% python3 -q
>>> import numpy as np
>>> import numpy.linalg as la
>>> np.set_printoptions(precision=2, suppress=True, linewidth=160)
>>> K = np.array([[-0.08, 0.08, 0.36, -0.6, -0.16, -0.64, 0.0, 0.08],
...     [0.18, -0.18, -0.81, 1.35, 0.36, 1.44, 0.0, -0.18],
...     [-0.04, 0.04, 0.18, -0.3, -0.08, -0.32, 0.0, 0.04],
...     [-0.3, 0.3, 1.35, -2.25, -0.6, -2.4, 0.0, 0.3],
...     [0.1, -0.1, -0.45, 0.75, 0.2, 0.8, 0.0, -0.1]])
>>> out = K / np.sqrt((K ** 2).mean(axis=1, keepdims=True))
>>> la.matrix_rank(out) == la.matrix_rank(K)
np.True_
>>> la.matrix_rank(K - K.mean(axis=1, keepdims=True))
np.int64(1)
>>> out[0]
array([-0.23,  0.23,  1.05, -1.75, -0.47, -1.86,  0.  ,  0.23])
>>> U, sig, VT = la.svd(K)
>>> V = VT[:(sig > 1e-8).sum()]
>>> rng = np.random.default_rng(597478)
>>> vec = K[2] + -2 * K[1] + rng.integers(2) * np.eye(8)[7]
>>> vec
array([-0.4,  0.4,  1.8, -3. , -0.8, -3.2,  0. ,  1.4])
>>> la.matrix_rank(np.vstack([K, vec]))
np.int64(2)
>>> print(np.allclose(V.T @ V @ vec, vec))
False
>>> V.T @ V
array([[ 0.01, -0.01, -0.03,  0.05,  0.01,  0.05,  0.  , -0.01],
       [-0.01,  0.01,  0.03, -0.05, -0.01, -0.05,  0.  ,  0.01],
       [-0.03,  0.03,  0.14, -0.23, -0.06, -0.24,  0.  ,  0.03],
       [ 0.05, -0.05, -0.23,  0.38,  0.1 ,  0.41,  0.  , -0.05],
       [ 0.01, -0.01, -0.06,  0.1 ,  0.03,  0.11,  0.  , -0.01],
       [ 0.05, -0.05, -0.24,  0.41,  0.11,  0.43,  0.  , -0.05],
       [ 0.  ,  0.  ,  0.  ,  0.  ,  0.  ,  0.  ,  0.  ,  0.  ],
       [-0.01,  0.01,  0.03, -0.05, -0.01, -0.05,  0.  ,  0.01]])
>>> rk = la.matrix_rank(K)
>>> rk
np.int64(1)
>>> ns = la.svd(K)[2][rk:].T
>>> ns @ ns.T
array([[ 0.99,  0.01,  0.03, -0.05, -0.01, -0.05,  0.  ,  0.01],
       [ 0.01,  0.99, -0.03,  0.05,  0.01,  0.05,  0.  , -0.01],
       [ 0.03, -0.03,  0.86,  0.23,  0.06,  0.24,  0.  , -0.03],
       [-0.05,  0.05,  0.23,  0.62, -0.1 , -0.41,  0.  ,  0.05],
       [-0.01,  0.01,  0.06, -0.1 ,  0.97, -0.11,  0.  ,  0.01],
       [-0.05,  0.05,  0.24, -0.41, -0.11,  0.57,  0.  ,  0.05],
       [ 0.  ,  0.  ,  0.  ,  0.  ,  0.  ,  0.  ,  1.  ,  0.  ],
       [ 0.01, -0.01, -0.03,  0.05,  0.01,  0.05,  0.  ,  0.99]])
>>> X = np.vander(np.arange(7) - 1, 4, increasing=True)
>>> X
array([[  1,  -1,   1,  -1],
       [  1,   0,   0,   0],
       [  1,   1,   1,   1],
       [  1,   2,   4,   8],
       [  1,   3,   9,  27],
       [  1,   4,  16,  64],
       [  1,   5,  25, 125]])
>>> # column 3 is much longer than the rest
>>> round(float(la.norm(X, 1)), 2), round(float(la.norm(X, np.inf)), 2)
(226.0, 156.0)
>>> la.norm(X, axis=1).argmax()
np.int64(6)
>>> print(X[0] @ X[3])
-5
>>> out = X + rng.integers(-2, 3, (7, 1)) @ rng.integers(-2, 3, (1, 4))
>>> out
array([[  0,  -3,   2,   1],
       [  0,  -2,   1,   2],
       [  3,   5,  -1,  -3],
       [ -1,  -2,   6,  12],
       [  1,   3,   9,  27],
       [ -1,   0,  18,  68],
       [  1,   5,  25, 125]])
>>> print(out - X)
[[-1 -2  1  2]
 [-1 -2  1  2]
 [ 2  4 -2 -4]
 [-2 -4  2  4]
 [ 0  0  0  0]
 [-2 -4  2  4]
 [ 0  0  0  0]]
>>> print(np.round(la.svd(out - X, compute_uv=False), 2) + 0)
[11.83  0.    0.    0.  ]
>>> vec = np.array([1, 6, 7, -8])
>>> rhs = X @ vec
>>> print(la.solve(X.T @ X, X.T @ rhs))
[ 1.  6.  7. -8.]
>>> rhs
array([  10,    1,    6,  -23, -134, -375, -794])
>>> rhs = rhs + 0.05 * rng.normal(size=7)
>>> rhs
array([  10.04,    0.97,    6.  ,  -23.05, -134.03, -375.05, -793.91])
>>> beta, *_ = la.lstsq(X, rhs)
>>> beta
array([ 1.  ,  5.97,  7.  , -8.  ])
>>> print(beta.round())
[ 1.  6.  7. -8.]
>>> F = np.loadtxt("dump.csv", delimiter=",")
>>> F
array([[1.  , 0.9 , 0.81, 0.73, 0.66, 0.59, 0.53, 0.48, 0.43],
       [0.9 , 1.  , 0.9 , 0.81, 0.73, 0.66, 0.59, 0.53, 0.48],
       [0.81, 0.9 , 1.  , 0.9 , 0.81, 0.73, 0.66, 0.59, 0.53],
       [0.73, 0.81, 0.9 , 1.  , 0.9 , 0.81, 0.73, 0.66, 0.59],
       [0.66, 0.73, 0.81, 0.9 , 1.  , 0.9 , 0.81, 0.73, 0.66],
       [0.59, 0.66, 0.73, 0.81, 0.9 , 1.  , 0.9 , 0.81, 0.73],
       [0.53, 0.59, 0.66, 0.73, 0.81, 0.9 , 1.  , 0.9 , 0.81],
       [0.48, 0.53, 0.59, 0.66, 0.73, 0.81, 0.9 , 1.  , 0.9 ],
       [0.43, 0.48, 0.53, 0.59, 0.66, 0.73, 0.81, 0.9 , 1.  ]])
>>> # equal to its transpose
>>> ev, V = la.eigvalsh(F)
Traceback (most recent call last):
  File "<python-input-42>", line 1, in <module>
    ev, V = la.eigvalsh(F)
    ^^^^^
ValueError: too many values to unpack (expected 2)
>>> ev, V = la.eigh(F)
>>> print((ev > 1e-8).sum(), (ev < -1e-8).sum())
9 0
>>> np.round(V.T @ F @ V, 2) + 0
array([[0.06, 0.  , 0.  , 0.  , 0.  , 0.  , 0.  , 0.  , 0.  ],
       [0.  , 0.06, 0.  , 0.  , 0.  , 0.  , 0.  , 0.  , 0.  ],
       [0.  , 0.  , 0.07, 0.  , 0.  , 0.  , 0.  , 0.  , 0.  ],
       [0.  , 0.  , 0.  , 0.09, 0.  , 0.  , 0.  , 0.  , 0.  ],
       [0.  , 0.  , 0.  , 0.  , 0.13, 0.  , 0.  , 0.  , 0.  ],
       [0.  , 0.  , 0.  , 0.  , 0.  , 0.2 , 0.  , 0.  , 0.  ],
       [0.  , 0.  , 0.  , 0.  , 0.  , 0.  , 0.4 , 0.  , 0.  ],
       [0.  , 0.  , 0.  , 0.  , 0.  , 0.  , 0.  , 1.22, 0.  ],
       [0.  , 0.  , 0.  , 0.  , 0.  , 0.  , 0.  , 0.  , 6.78]])
>>> V @ np.diag(ev) @ V.T
array([[1.  , 0.9 , 0.81, 0.73, 0.66, 0.59, 0.53, 0.48, 0.43],
       [0.9 , 1.  , 0.9 , 0.81, 0.73, 0.66, 0.59, 0.53, 0.48],
       [0.81, 0.9 , 1.  , 0.9 , 0.81, 0.73, 0.66, 0.59, 0.53],
       [0.73, 0.81, 0.9 , 1.  , 0.9 , 0.81, 0.73, 0.66, 0.59],
       [0.66, 0.73, 0.81, 0.9 , 1.  , 0.9 , 0.81, 0.73, 0.66],
       [0.59, 0.66, 0.73, 0.81, 0.9 , 1.  , 0.9 , 0.81, 0.73],
       [0.53, 0.59, 0.66, 0.73, 0.81, 0.9 , 1.  , 0.9 , 0.81],
       [0.48, 0.53, 0.59, 0.66, 0.73, 0.81, 0.9 , 1.  , 0.9 ],
       [0.43, 0.48, 0.53, 0.59, 0.66, 0.73, 0.81, 0.9 , 1.  ]])
>>> ev.sum(), np.trace(F)
(np.float64(9.0), np.float64(9.0))
>>> ev, V = la.eigh(F)
>>> vec = np.array([-1, 1, 4, 4, -5, -5, 2, -2, -4])
>>> V * np.abs(ev) @ V.T
array([[1.  , 0.9 , 0.81, 0.73, 0.66, 0.59, 0.53, 0.48, 0.43],
       [0.9 , 1.  , 0.9 , 0.81, 0.73, 0.66, 0.59, 0.53, 0.48],
       [0.81, 0.9 , 1.  , 0.9 , 0.81, 0.73, 0.66, 0.59, 0.53],
       [0.73, 0.81, 0.9 , 1.  , 0.9 , 0.81, 0.73, 0.66, 0.59],
       [0.66, 0.73, 0.81, 0.9 , 1.  , 0.9 , 0.81, 0.73, 0.66],
       [0.59, 0.66, 0.73, 0.81, 0.9 , 1.  , 0.9 , 0.81, 0.73],
       [0.53, 0.59, 0.66, 0.73, 0.81, 0.9 , 1.  , 0.9 , 0.81],
       [0.48, 0.53, 0.59, 0.66, 0.73, 0.81, 0.9 , 1.  , 0.9 ],
       [0.43, 0.48, 0.53, 0.59, 0.66, 0.73, 0.81, 0.9 , 1.  ]])
>>> np.round(vec @ F @ vec / (vec @ vec), 2), round(ev[0], 2), round(ev[-1], 2)
(np.float64(0.58), np.float64(0.06), np.float64(6.78))
>>> vec @ F @ vec
np.float64(62.44)
>>> V * np.sqrt(ev) @ V.T
array([[0.76, 0.42, 0.3 , 0.23, 0.19, 0.15, 0.13, 0.12, 0.1 ],
       [0.42, 0.69, 0.38, 0.28, 0.22, 0.18, 0.15, 0.13, 0.12],
       [0.3 , 0.38, 0.66, 0.37, 0.27, 0.21, 0.18, 0.15, 0.13],
       [0.23, 0.28, 0.37, 0.65, 0.36, 0.27, 0.21, 0.18, 0.15],
       [0.19, 0.22, 0.27, 0.36, 0.65, 0.36, 0.27, 0.22, 0.19],
       [0.15, 0.18, 0.21, 0.27, 0.36, 0.65, 0.37, 0.28, 0.23],
       [0.13, 0.15, 0.18, 0.21, 0.27, 0.37, 0.66, 0.38, 0.3 ],
       [0.12, 0.13, 0.15, 0.18, 0.22, 0.28, 0.38, 0.69, 0.42],
       [0.1 , 0.12, 0.13, 0.15, 0.19, 0.23, 0.3 , 0.42, 0.76]])
>>> la.eigvalsh(F[1:, 1:])
array([0.06, 0.06, 0.07, 0.11, 0.16, 0.32, 1.01, 6.21])
>>> V * np.maximum(ev, 0) @ V.T
array([[1.  , 0.9 , 0.81, 0.73, 0.66, 0.59, 0.53, 0.48, 0.43],
       [0.9 , 1.  , 0.9 , 0.81, 0.73, 0.66, 0.59, 0.53, 0.48],
       [0.81, 0.9 , 1.  , 0.9 , 0.81, 0.73, 0.66, 0.59, 0.53],
       [0.73, 0.81, 0.9 , 1.  , 0.9 , 0.81, 0.73, 0.66, 0.59],
       [0.66, 0.73, 0.81, 0.9 , 1.  , 0.9 , 0.81, 0.73, 0.66],
       [0.59, 0.66, 0.73, 0.81, 0.9 , 1.  , 0.9 , 0.81, 0.73],
       [0.53, 0.59, 0.66, 0.73, 0.81, 0.9 , 1.  , 0.9 , 0.81],
       [0.48, 0.53, 0.59, 0.66, 0.73, 0.81, 0.9 , 1.  , 0.9 ],
       [0.43, 0.48, 0.53, 0.59, 0.66, 0.73, 0.81, 0.9 , 1.  ]])
>>> U, sig, VT = la.svd(X)
>>> print(sig)
[146.7    5.8    1.74   1.27]
>>> out = U[:, :1] @ np.diag(sig[:1]) @ VT[:1]
>>> np.round(np.abs(X - out).max(), 2)
np.float64(3.01)
>>> la.matrix_rank(out)
np.int64(1)
>>> mat = np.load("arr.npy")
>>> print(mat)
[[3 2 0 1 3 1]
 [1 0 2 3 3 1]
 [2 1 0 3 1 3]
 [0 2 2 1 2 3]
 [1 3 2 2 1 1]
 [2 1 1 3 1 2]]
>>> def softmax(z):
...     e = np.exp(z - z.max(axis=-1, keepdims=True))
...     return e / e.sum(axis=-1, keepdims=True)
... 
>>> softmax(mat).sum(axis=1)
array([1., 1., 1., 1., 1., 1.])
>>> softmax(mat[0] + -3)
array([0.37, 0.14, 0.02, 0.05, 0.37, 0.05])
>>> np.round(softmax(10 * mat[0]), 2) + 0
array([0.5, 0. , 0. , 0. , 0.5, 0. ])
>>> att = mat @ mat.T / np.sqrt(6)
>>> print(softmax(att + np.triu(np.full(att.shape, -np.inf), 1)))
[[1.   0.   0.   0.   0.   0.  ]
 [0.04 0.96 0.   0.   0.   0.  ]
 [0.05 0.05 0.9  0.   0.   0.  ]
 [0.03 0.07 0.07 0.83 0.   0.  ]
 [0.08 0.08 0.08 0.17 0.59 0.  ]
 [0.06 0.13 0.43 0.04 0.06 0.29]]
>>> softmax(att)[0] @ mat
array([2.77, 1.88, 0.17, 1.25, 2.78, 1.16])
>>> softmax(att).round(6).argmax(axis=1)
array([0, 1, 2, 3, 4, 2])
